>>> import numpy as np
>>> from numpy import linalg as LA
>>> np.set_printoptions(precision=2, suppress=True, linewidth=140, floatmode="fixed")
>>> feats = np.loadtxt("m.csv", delimiter=",")
>>> feats
array([[9.00, 0.00, 0.00, 0.00, 0.00, 0.00],
       [2.00, 5.00, 0.00, 0.00, 0.00, 0.00],
       [0.00, 9.00, 0.00, 0.00, 0.00, 0.00],
       [6.00, 2.00, 4.00, 1.00, 0.00, 0.00],
       [1.00, 4.00, 6.00, 2.00, 0.00, 0.00],
       [0.00, 0.00, 3.00, 4.00, 4.00, 6.00]])
>>> LA.cond(feats) > 100
np.True_
>>> [round(float(x), 2) for x in LA.svd(feats, compute_uv=False)[:3]]
[13.15, 9.9, 9.18]
>>> np.argsort(-LA.norm(feats, axis=0).round(6), kind="stable")[:3]
array([1, 0, 2])
>>> round(float(LA.norm(feats, 2) / LA.norm(feats)), 2)
0.67
>>> np.unique(feats.round(6), axis=0).shape
(6, 6)
>>> np.round(feats @ LA.pinv(feats) @ feats, 2) + 0
array([[9.00, 0.00, 0.00, 0.00, 0.00, 0.00],
       [2.00, 5.00, 0.00, 0.00, 0.00, 0.00],
       [0.00, 9.00, 0.00, 0.00, 0.00, 0.00],
       [6.00, 2.00, 4.00, 1.00, 0.00, 0.00],
       [1.00, 4.00, 6.00, 2.00, 0.00, 0.00],
       [0.00, 0.00, 3.00, 4.00, 4.00, 6.00]])
>>> np.abs(np.diag(LA.qr(feats)[1])) > 1e-9
array([ True,  True,  True,  True,  True, False])
>>> np.allclose(feats[:-1].T @ LA.lstsq(feats[:-1].T, feats[-1])[0], feats[-1])
False
>>> Uu, sv, vt = LA.svd(feats)
>>> sv.round(2) + 0
array([13.15,  9.90,  9.18,  5.18,  0.22,  0.00])
>>> np.argmax(sv[:-1] / (sv[1:] + 1e-6)) + 1
np.int64(5)
>>> M2 = Uu[:, :5] @ np.diag(sv[:5]) @ vt[:5]
>>> round(float(LA.norm(feats - M2) / LA.norm(feats)), 2)
0.0
>>> LA.matrix_rank(feats, rtol=0.05)
np.int64(4)
>>> np.round(LA.norm(feats - M2, 2), 2), round(sv[5], 2)
(np.float64(0.0), np.float64(0.0))
>>> F = np.loadtxt("sample15.csv", delimiter=",")
>>> F
array([[ 1.00,  0.00,  0.00],
       [ 0.00,  0.87, -0.50],
       [ 0.00,  0.50,  0.87]])
>>> # keeps lengths
>>> q, Rm = LA.qr(F)
>>> np.trace(q @ q.T)
np.float64(3.0)
>>> abs(Rm[0, 0]), np.round(LA.norm(F[:, 0]), 2)
(np.float64(1.0), np.float64(1.0))
>>> np.allclose(Rm.T @ Rm, F.T @ F)
True
>>> q @ Rm
array([[ 1.00,  0.00,  0.00],
       [ 0.00,  0.87, -0.50],
       [ 0.00,  0.50,  0.87]])
>>> mat = np.array([[17, 1, -3, -6, -5],
...     [1, 6, -6, -11, 6],
...     [-3, -6, 14, 9, -10],
...     [-6, -11, 9, 22, -8],
...     [-5, 6, -10, -8, 11]])
>>> Uu, sv, vt = LA.svd(mat)
>>> sv.round(2) + 0
array([40.55, 20.47,  8.98,  0.00,  0.00])
>>> np.argmax(sv[:-1] / (sv[1:] + 1e-6)) + 1
np.int64(3)
>>> M2 = Uu[:, :3] @ np.diag(sv[:3]) @ vt[:3]
>>> LA.matrix_rank(M2)
np.int64(3)
>>> round(float(np.abs(mat - M2).max()), 2)
0.0
>>> M2 = mat[0, 0] * mat[1:] - np.outer(mat[1:, 0], mat[0])
>>> M2
array([[   0,  101,  -99, -181,  107],
       [   0,  -99,  229,  135, -185],
       [   0, -181,  135,  338, -166],
       [   0,  107, -185, -166,  162]])
>>> LA.matrix_rank(M2), LA.matrix_rank(mat)
(np.int64(2), np.int64(3))
>>> def softmax(z):
...     e = np.exp(z - z.max(axis=-1, keepdims=True))
...     return e / e.sum(axis=-1, keepdims=True)
... 
>>> np.round(softmax(M2[2] + 4), 2) + 0
array([0.00, 0.00, 0.00, 1.00, 0.00])
>>> np.round(softmax(M2[2]), 2) + 0
array([0.00, 0.00, 0.00, 1.00, 0.00])
>>> softmax(10 * M2[2])
array([0.00, 0.00, 0.00, 1.00, 0.00])
>>> softmax(M2).sum(axis=1)
array([1.00, 1.00, 1.00, 1.00])
>>> scores = M2 @ M2.T / np.sqrt(5)
>>> softmax(scores)
array([[0.00, 0.00, 0.00, 1.00],
       [0.00, 0.00, 1.00, 0.00],
       [0.00, 0.00, 1.00, 0.00],
       [0.00, 0.00, 0.00, 1.00]])
>>> softmax(scores).round(6).argmax(axis=1)
array([3, 2, 2, 3])
>>> softmax(scores + np.triu(np.full(scores.shape, -np.inf), 1))
array([[1.00, 0.00, 0.00, 0.00],
       [0.00, 1.00, 0.00, 0.00],
       [0.00, 0.00, 1.00, 0.00],
       [0.00, 0.00, 0.00, 1.00]])
>>> A = np.loadtxt("dump.csv", delimiter=",")
>>> A
array([[-0.02,  1.29, -0.76,  0.58, -5.89],
       [ 5.32, -1.75, -4.95, -1.05,  2.37],
       [-3.68,  0.16, -2.92, -0.66, -3.00],
       [ 1.73,  0.45,  3.89, -0.23,  1.92],
       [ 2.49, -2.06,  0.47,  0.86, -1.49],
       [ 3.15,  0.38, -1.15, -3.14,  3.98],
       [-3.92,  1.24,  0.71, -0.13,  3.17],
       [ 5.36,  1.61, -1.24, -2.00,  3.36],
       [ 0.22, -0.15, -2.83, -2.89,  1.15],
       [-4.88, -1.78, -5.52,  1.99, -0.99],
       [ 1.91, -0.02, -1.73,  1.66, -4.51],
       [ 1.65, -0.85,  2.77, -1.39,  8.86],
       [ 0.17,  1.13,  1.59,  2.74, -6.37],
       [ 1.36, -1.07, -0.99, -2.43,  4.40],
       [-5.03,  1.35, -0.91,  2.87, -3.92],
       [ 0.55, -1.25,  0.19,  1.78, -8.70],
       [-2.93, -0.05,  0.09, -0.17,  0.48],
       [ 2.31,  0.95, -0.80, -1.52, -0.45],
       [-2.78,  0.29, -2.15, -1.22, -8.02],
       [-0.39, -0.27, -0.63,  1.81,  2.16],
       [-6.67, -1.10,  0.64, -1.34,  9.41],
       [ 2.15, -0.62,  3.23,  0.10,  0.33],
       [ 4.85, -0.66, -3.98,  0.71, -1.58],
       [ 2.01, -0.65,  0.77,  0.57,  2.63],
       [ 1.94, -0.15,  3.94, -0.41, -2.23],
       [-1.44,  0.56,  1.89, -0.69, -8.08],
       [ 0.87,  1.04, -1.08,  2.37, -0.33],
       [ 3.99,  1.29,  4.09,  1.45,  7.95],
       [-3.37, -0.74,  0.85,  0.48, -2.11],
       [ 5.51,  0.67, -2.02, -2.67,  6.31]])
>>> basis = A[[3, 2]].astype(float)
>>> for _ in range(4):
...     z = LA.norm(A[:, None] - basis, axis=-1).argmin(axis=1)
...     basis = np.array([A[z == j].mean(axis=0) for j in range(2)])
... 
>>> z
array([1, 0, 1, 0, 1, 0, 0, 0, 0, 1, 1, 0, 1, 0, 1, 1, 1, 0, 1, 0, 0, 0, 1, 0, 1, 1, 1, 0, 1, 0])
>>> basis[1] - basis[0]
array([-2.34, -0.07, -0.77,  1.85, -7.62])
>>> Uu, sv, vt = LA.svd(feats)
>>> vecs = vt[:(sv > 1e-8).sum()]
>>> rng = np.random.default_rng(8385)
>>> vec = feats[4] + 4 * feats[2] + rng.integers(2) * np.eye(6)[4]
>>> vec
array([ 1.00, 40.00,  6.00,  2.00,  1.00,  0.00])
>>> np.round(LA.norm(vec - vecs.T @ vecs @ vec), 2)
np.float64(0.83)
>>> np.allclose(vecs.T @ vecs @ vec, vec)
False
>>> np.diag(vecs.T @ vecs)
array([1.00, 1.00, 1.00, 1.00, 0.31, 0.69])
>>> f, g = A[7], A[24]
>>> round(float(f @ f), 2)
48.15
>>> np.round(f @ g, 2)
np.float64(-1.4)
>>> pr = (f @ g) / (f @ f) * f
>>> g - pr
array([ 2.10, -0.10,  3.90, -0.47, -2.13])
>>> pr
array([-0.16, -0.05,  0.04,  0.06, -0.10])
>>> dist = LA.norm(A[:, None] - A[None], axis=-1)
>>> dist.shape
(30, 30)
>>> dist.mean(axis=1).argmax()
np.int64(20)
>>> np.flatnonzero(dist[29] < dist.mean() / 2)
array([ 5,  7, 29])
>>> dist[:5, :5]
array([[ 0.00, 11.23,  5.41,  9.33,  6.20],
       [11.23,  0.00, 10.85,  9.84,  7.49],
       [ 5.41, 10.85,  0.00, 10.01,  7.69],
       [ 9.33,  9.84, 10.01,  0.00,  5.60],
       [ 6.20,  7.49,  7.69,  5.60,  0.00]])
>>> LA.matrix_rank(dist ** 2)
np.int64(7)
>>> z = rng.permutation(5)
>>> M2 = A[:, z] * rng.choice([-1, 1], 5)
>>> M2
array([[-0.58, -1.29,  0.02,  0.76, -5.89],
       [ 1.05,  1.75, -5.32,  4.95,  2.37],
       [ 0.66, -0.16,  3.68,  2.92, -3.00],
       [ 0.23, -0.45, -1.73, -3.89,  1.92],
       [-0.86,  2.06, -2.49, -0.47, -1.49],
       [ 3.14, -0.38, -3.15,  1.15,  3.98],
       [ 0.13, -1.24,  3.92, -0.71,  3.17],
       [ 2.00, -1.61, -5.36,  1.24,  3.36],
       [ 2.89,  0.15, -0.22,  2.83,  1.15],
       [-1.99,  1.78,  4.88,  5.52, -0.99],
       [-1.66,  0.02, -1.91,  1.73, -4.51],
       [ 1.39,  0.85, -1.65, -2.77,  8.86],
       [-2.74, -1.13, -0.17, -1.59, -6.37],
       [ 2.43,  1.07, -1.36,  0.99,  4.40],
       [-2.87, -1.35,  5.03,  0.91, -3.92],
       [-1.78,  1.25, -0.55, -0.19, -8.70],
       [ 0.17,  0.05,  2.93, -0.09,  0.48],
       [ 1.52, -0.95, -2.31,  0.80, -0.45],
       [ 1.22, -0.29,  2.78,  2.15, -8.02],
       [-1.81,  0.27,  0.39,  0.63,  2.16],
       [ 1.34,  1.10,  6.67, -0.64,  9.41],
       [-0.10,  0.62, -2.15, -3.23,  0.33],
       [-0.71,  0.66, -4.85,  3.98, -1.58],
       [-0.57,  0.65, -2.01, -0.77,  2.63],
       [ 0.41,  0.15, -1.94, -3.94, -2.23],
       [ 0.69, -0.56,  1.44, -1.89, -8.08],
       [-2.37, -1.04, -0.87,  1.08, -0.33],
       [-1.45, -1.29, -3.99, -4.09,  7.95],
       [-0.48,  0.74,  3.37, -0.85, -2.11],
       [ 2.67, -0.67, -5.51,  2.02,  6.31]])
>>> Uu, _, vt = LA.svd(A.T @ M2)
>>> np.round(Uu @ vt, 2) + 0
array([[ 0.00,  0.00, -1.00,  0.00,  0.00],
       [ 0.00, -1.00,  0.00,  0.00,  0.00],
       [ 0.00,  0.00,  0.00, -1.00,  0.00],
       [-1.00,  0.00,  0.00,  0.00,  0.00],
       [ 0.00,  0.00,  0.00,  0.00,  1.00]])
>>> z
array([3, 1, 0, 2, 4])
